>>> import numpy as np
>>> from numpy import linalg as LA
>>> np.set_printoptions(suppress=True, linewidth=140)
>>> tidy = lambda a: np.round(a, 1) + 0
>>> th = np.deg2rad(150)
>>> W0 = np.eye(6)
>>> W0[np.ix_([1, 4], [1, 4])] = [[np.cos(th), -np.sin(th)], [np.sin(th), np.cos(th)]]
>>> tidy(W0)
array([[ 1. ,  0. ,  0. ,  0. ,  0. ,  0. ],
       [ 0. , -0.9,  0. ,  0. , -0.5,  0. ],
       [ 0. ,  0. ,  1. ,  0. ,  0. ,  0. ],
       [ 0. ,  0. ,  0. ,  1. ,  0. ,  0. ],
       [ 0. ,  0.5,  0. ,  0. , -0.9,  0. ],
       [ 0. ,  0. ,  0. ,  0. ,  0. ,  1. ]])
>>> r0, r1 = W0[2], W0[5]
>>> r0 @ r0
np.float64(1.0)
>>> r0 @ r1
np.float64(0.0)
>>> p = (r0 @ r1) / (r0 @ r0) * r0
>>> p
array([0., 0., 0., 0., 0., 0.])
>>> tidy(LA.norm(r0 + r1) ** 2 + LA.norm(r0 - r1) ** 2)
np.float64(4.0)
>>> B = np.array([[-6, 6, 0], [0, -9, 3], [-8, -2, 2], [5, 8, 9]])
>>> X = B.T @ B
>>> X
array([[125,  20,  29],
       [ 20, 185,  41],
       [ 29,  41,  94]])
>>> rng = np.random.default_rng(74)
>>> labels = rng.permutation(3)
>>> labels
array([2, 1, 0])
>>> B = X[labels][:, labels]
>>> np.allclose(B, X)
False
>>> np.trace(B)
np.int64(404)
>>> O, evecs = LA.qr(W0[:, :4])[0], LA.qr(W0[:, 4:])[0]
>>> sig = LA.svd(O.T @ evecs, compute_uv=False)
>>> tidy(sig)
array([0., 0.])
>>> tidy(LA.norm(O @ O.T - evecs @ evecs.T, 2))
np.float64(1.0)
>>> np.degrees(np.arccos(sig.clip(0, 1)))
array([90., 90.])
>>> proj = np.triu(np.array([[0, -8, -5], [6, -7, 5], [-6, 9, 6]]), 1) + np.eye(3)
>>> B = proj @ X @ LA.inv(proj)
>>> LA.matrix_rank(B)
np.int64(3)
>>> proj @ X - X @ proj
array([[-305., -685., -273.],
       [ 145.,  365., -355.],
       [   0.,  232.,  -60.]])
>>> np.trace(B), np.trace(X)
(np.float64(404.0), np.int64(404))
>>> W1 = np.array([[-1, -2], [-2, -2], [1, 2]])
>>> c = np.array([1, 1])
>>> hid = np.maximum(X @ W1 + c, 0)
>>> (hid > 0).astype(int)
array([[0, 0],
       [0, 0],
       [0, 1]])
>>> tidy((hid > 0).mean(axis=0))
array([0. , 0.3])
>>> cent = np.array([[-4, -3], [-4, 5]])
>>> W1 @ cent
array([[ 12,  -7],
       [ 16,  -4],
       [-12,   7]])
>>> (hid @ cent).round(6).argmax(axis=1)
array([0, 0, 1])
>>> x = np.array([5, 0, 9, 9, 8, 7])
>>> tidy(LA.inv(W0))
array([[ 1. ,  0. ,  0. ,  0. ,  0. ,  0. ],
       [ 0. , -0.9,  0. ,  0. ,  0.5,  0. ],
       [ 0. ,  0. ,  1. ,  0. ,  0. ,  0. ],
       [ 0. ,  0. ,  0. ,  1. ,  0. ,  0. ],
       [ 0. , -0.5,  0. ,  0. , -0.9,  0. ],
       [ 0. ,  0. ,  0. ,  0. ,  0. ,  1. ]])
>>> tidy(LA.norm(x)), tidy(LA.norm(W0 @ x))
(np.float64(17.3), np.float64(17.3))
>>> tidy(np.abs(LA.eigvals(W0)))
array([1., 1., 1., 1., 1., 1.])
>>> m1 = 4 * np.eye(3) + np.eye(3, k=1)
>>> m1
array([[4., 1., 0.],
       [0., 4., 1.],
       [0., 0., 4.]])
>>> proj = np.triu(np.array([[2, 3, 0], [1, 3, 2], [2, 0, 1]]), 1) + np.eye(3)
>>> B = proj @ m1 @ LA.inv(proj)
>>> proj @ m1 - m1 @ proj
array([[0., 0., 1.],
       [0., 0., 0.],
       [0., 0., 0.]])
>>> np.trace(B), np.trace(m1)
(np.float64(12.0), np.float64(12.0))
>>> tidy(LA.det(B))
np.float64(64.0)
>>> np.poly(B)
array([  1., -12.,  48., -64.])
>>> LA.matrix_rank(B)
np.int64(3)
>>> tidy(LA.det(m1.T))
np.float64(64.0)
>>> tidy(LA.det(m1[::-1]))
np.float64(-64.0)
>>> np.kron(np.eye(2, dtype=int), m1)
array([[4., 1., 0., 0., 0., 0.],
       [0., 4., 1., 0., 0., 0.],
       [0., 0., 4., 0., 0., 0.],
       [0., 0., 0., 4., 1., 0.],
       [0., 0., 0., 0., 4., 1.],
       [0., 0., 0., 0., 0., 4.]])
>>> tidy(LA.eigvals(m1).sum().real)
np.float64(12.0)
>>> np.poly(m1)
array([  1., -12.,  48., -64.])
>>> tidy(LA.eigvals(m1))
array([4., 4., 4.])
>>> evals, evecs = LA.eig(m1)
>>> evals
array([4., 4., 4.])
>>> np.prod(evals)
np.float64(64.0)
>>> B = np.array([[0, -1], [4, 4], [3, 8]])
>>> B.T @ m1.T
array([[ 4., 19., 12.],
       [ 0., 24., 32.]])
>>> LA.matrix_rank(m1 @ B)
np.int64(2)
>>> np.einsum("ik,kj->ij", m1, B)
array([[ 4.,  0.],
       [19., 24.],
       [12., 32.]])
>>> np.einsum("ij,ij->i", m1, m1)
array([17., 17., 16.])
>>> B @ m1
Traceback (most recent call last):
  File "<python-input-68>", line 1, in <module>
    B @ m1
    ~~^~~~
ValueError: matmul: Input operand 1 has a mismatch in its core dimension 0, with gufunc signature (n?,k),(k,m?)->(n?,m?) (size 3 is different from 2)
>>> F = np.array([[0, 2, 1],
...     [1, -2, -3],
...     [-3, -2, 0],
...     [-3, -3, 1],
...     [3, -3, 0],
...     [2, 1, -3]])
>>> F[:, 1] = -1 * F[:, 0]
>>> F
array([[ 0,  0,  1],
       [ 1, -1, -3],
       [-3,  3,  0],
       [-3,  3,  1],
       [ 3, -3,  0],
       [ 2, -2, -3]])
>>> # looks like rank 2
>>> x = np.array([0, -2, -3])
>>> h1 = np.maximum(F @ x, 0)
>>> np.maximum(F @ x, 0) - np.maximum(-F @ x, 0)
array([-3, 11, -6, -9,  6, 13])
>>> F.T @ h1
array([ 55, -55, -72])
>>> np.flatnonzero(h1 > 1e-9)
array([1, 4, 5])
>>> Uu, sig, VT = LA.svd(F)
>>> evecs = VT[:(sig > 1e-8).sum()]
>>> x = F[5] + -2 * F[4] + rng.integers(2) * np.eye(3)[0]
>>> x
array([-4.,  4., -3.])
>>> tidy(np.diag(evecs.T @ evecs))
array([0.5, 0.5, 1. ])
>>> mat = np.loadtxt("a.csv", delimiter=",")
>>> tidy(mat)
array([[ 1. ,  0. ,  0. ,  0. ],
       [ 0. ,  1. ,  0. ,  0. ],
       [ 0. ,  0. ,  1. ,  0.3],
       [ 0. ,  0. , -0.3,  1. ]])
>>> B = mat + rng.integers(-2, 3, (4, 1)) @ rng.integers(-2, 3, (1, 4))
>>> tidy(B)
array([[ 1. ,  0. ,  0. ,  0. ],
       [ 2. , -3. ,  0. ,  0. ],
       [ 1. , -2. ,  1. ,  0.3],
       [ 1. , -2. , -0.3,  1. ]])
>>> LA.matrix_rank(B - mat, tol=1e-8)
np.int64(1)
>>> np.abs(B - mat).sum(axis=1)
array([0., 6., 3., 3.])
>>> tidy(LA.norm(mat, "nuc"))
np.float64(4.0)
>>> LA.norm(mat, axis=1).argmax()
np.int64(0)
>>> tidy(LA.norm(mat, 1)), tidy(LA.norm(mat, np.inf))
(np.float64(1.2), np.float64(1.2))
>>> tidy(LA.norm(mat, axis=1))
array([1., 1., 1., 1.])
>>> tidy(LA.norm(mat, axis=0))
array([1., 1., 1., 1.])
>>> x = np.array([0, 0, -1, -2])
>>> tidy(LA.det(mat))
np.float64(1.0)
>>> tidy(LA.inv(mat))
array([[ 1. ,  0. ,  0. ,  0. ],
       [ 0. ,  1. ,  0. ,  0. ],
       [ 0. ,  0. ,  1. , -0.3],
       [ 0. ,  0. ,  0.3,  1. ]])
>>> [p for p in range(1, 25) if np.allclose(LA.matrix_power(mat, p), np.eye(4))]
[24]
>>> tidy(np.sort(np.abs(np.degrees(np.angle(LA.eigvals(mat))))))
array([ 0.,  0., 15., 15.])
>>> r0 = np.array([-3, 3])
>>> tidy(np.cross(mat[3, :3], mat[1, :3]))
array([0.3, 0. , 0. ])
>>> tidy(np.array([np.convolve(row, r0, "same") for row in mat]))
array([[-3. ,  3. ,  0. ,  0. ],
       [ 0. , -3. ,  3. ,  0. ],
       [ 0. ,  0. , -2.9,  2.1],
       [ 0. ,  0. ,  0.8, -3.7]])
>>> tidy(LA.det(mat))
np.float64(1.0)
>>> np.allclose(mat @ mat.T, mat.T @ mat)
True
>>> np.allclose(mat, mat.T)
False
>>> tidy(mat @ mat)
array([[ 1. ,  0. ,  0. ,  0. ],
       [ 0. ,  1. ,  0. ,  0. ],
       [ 0. ,  0. ,  0.9,  0.5],
       [ 0. ,  0. , -0.5,  0.9]])
>>> mat.inv()
Traceback (most recent call last):
  File "<python-input-106>", line 1, in <module>
    mat.inv()
    ^^^^^^^
AttributeError: 'numpy.ndarray' object has no attribute 'inv'
>>> tidy(np.trace(mat))
np.float64(3.9)
>>> feats = np.load("sample18.npy")
>>> feats
array([[ 3,  3,  3,  3],
       [ 3,  3,  3,  3],
       [-3, -3, -3, -3],
       [-2, -2, -2, -2]])
>>> # rows 0 and 1 are equal
>>> feats.inv()
Traceback (most recent call last):
  File "<python-input-111>", line 1, in <module>
    feats.inv()
    ^^^^^^^^^
AttributeError: 'numpy.ndarray' object has no attribute 'inv'
>>> np.allclose(feats, feats.T)
False
>>> LA.matrix_power(feats, 4)
array([[ 3,  3,  3,  3],
       [ 3,  3,  3,  3],
       [-3, -3, -3, -3],
       [-2, -2, -2, -2]])
>>> tidy(np.sort(np.abs(LA.eigvals(feats))))
array([0., 0., 0., 1.])
>>> (feats - feats.T) / 2
array([[ 0. ,  0. ,  3. ,  2.5],
       [ 0. ,  0. ,  3. ,  2.5],
       [-3. , -3. ,  0. , -0.5],
       [-2.5, -2.5,  0.5,  0. ]])
>>> (feats + feats.T) / 2
array([[ 3. ,  3. ,  0. ,  0.5],
       [ 3. ,  3. ,  0. ,  0.5],
       [ 0. ,  0. , -3. , -2.5],
       [ 0.5,  0.5, -2.5, -2. ]])
>>> feats @ feats
array([[ 3,  3,  3,  3],
       [ 3,  3,  3,  3],
       [-3, -3, -3, -3],
       [-2, -2, -2, -2]])
>>> np.trace(feats)
np.int64(1)
>>> r = LA.matrix_rank(feats)
>>> r
np.int64(1)
>>> N = LA.svd(feats)[2][r:].T
>>> N.shape
(4, 3)
>>> [int(LA.matrix_rank(np.delete(feats, i, axis=0))) for i in range(4)]
[1, 1, 1, 1]
>>> LA.matrix_rank(feats.T @ feats), LA.matrix_rank(feats @ feats.T)
(np.int64(1), np.int64(1))
>>> J = np.cumsum(np.array([[0, 0, 2, -2],
...     [-1, 1, 0, -2],
...     [1, 2, -2, 0],
...     [1, -2, 1, 1],
...     [-1, -1, 0, 1],
...     [-2, -2, -1, -2],
...     [1, -2, 0, -2],
...     [-2, -1, -1, 1],
...     [-2, -2, -1, 0],
...     [1, 1, -2, 2],
...     [1, -2, 2, 2],
...     [2, 1, 0, -1],
...     [0, 2, 0, 2],
...     [2, 2, 0, 1],
...     [-1, -1, 1, 0],
...     [2, -2, -2, 2],
...     [2, 0, 2, 1],
...     [1, 1, 2, 1],
...     [-1, -1, -1, 2],
...     [-1, -1, 1, 2],
...     [-1, -2, 1, -2],
...     [0, 1, 2, 2],
...     [1, 0, 1, -2]]), axis=0)
>>> J
array([[ 0,  0,  2, -2],
       [-1,  1,  2, -4],
       [ 0,  3,  0, -4],
       [ 1,  1,  1, -3],
       [ 0,  0,  1, -2],
       [-2, -2,  0, -4],
       [-1, -4,  0, -6],
       [-3, -5, -1, -5],
       [-5, -7, -2, -5],
       [-4, -6, -4, -3],
       [-3, -8, -2, -1],
       [-1, -7, -2, -2],
       [-1, -5, -2,  0],
       [ 1, -3, -2,  1],
       [ 0, -4, -1,  1],
       [ 2, -6, -3,  3],
       [ 4, -6, -1,  4],
       [ 5, -5,  1,  5],
       [ 4, -6,  0,  7],
       [ 3, -7,  1,  9],
       [ 2, -9,  2,  7],
       [ 2, -8,  4,  9],
       [ 3, -8,  5,  7]])
>>> Xs = J - J.mean(axis=0)
>>> Uu, sig, VT = LA.svd(Xs, full_matrices=False)
>>> tidy(Xs.mean(axis=0))
array([0., 0., 0., 0.])
>>> tidy(sig ** 2 / (sig ** 2).sum())
array([0.7, 0.2, 0.1, 0. ])
>>> (np.sign(Uu[:, 0]) == np.sign(Uu[0, 0])).astype(int)
array([1, 1, 1, 1, 1, 1, 1, 1, 1, 1, 1, 1, 1, 1, 0, 0, 0, 0, 0, 0, 0, 0, 0])
>>> tidy((sig ** 2).sum() ** 2 / (sig ** 4).sum())
np.float64(1.8)
>>> np.abs(VT[0]).argmax()
np.int64(3)
>>> tidy(sig)
array([27. , 14.9,  7.9,  4.4])
>>> th = np.radians(36)
>>> Rm = np.eye(4)
>>> Rm[0, 0] = Rm[3, 3] = np.cos(th)
>>> Rm[0, 3], Rm[3, 0] = -np.sin(th), np.sin(th)
>>> tidy(Rm)
array([[ 0.8,  0. ,  0. , -0.6],
       [ 0. ,  1. ,  0. ,  0. ],
       [ 0. ,  0. ,  1. ,  0. ],
       [ 0.6,  0. ,  0. ,  0.8]])
>>> B = J @ Rm.T
>>> tidy(np.abs(B - J).max(axis=0))
array([5.9, 0. , 0. , 2. ])
>>> Xs = J - J.mean(axis=0)
>>> evecs = LA.svd(Xs)[2][:2]
>>> B = Xs - Xs @ evecs.T @ evecs
>>> tidy(np.diag(evecs.T @ evecs))
array([0.3, 0.8, 0.2, 0.7])
>>> tidy(np.cov(Xs @ evecs.T, rowvar=False))
array([[33. ,  0. ],
       [ 0. , 10.1]])
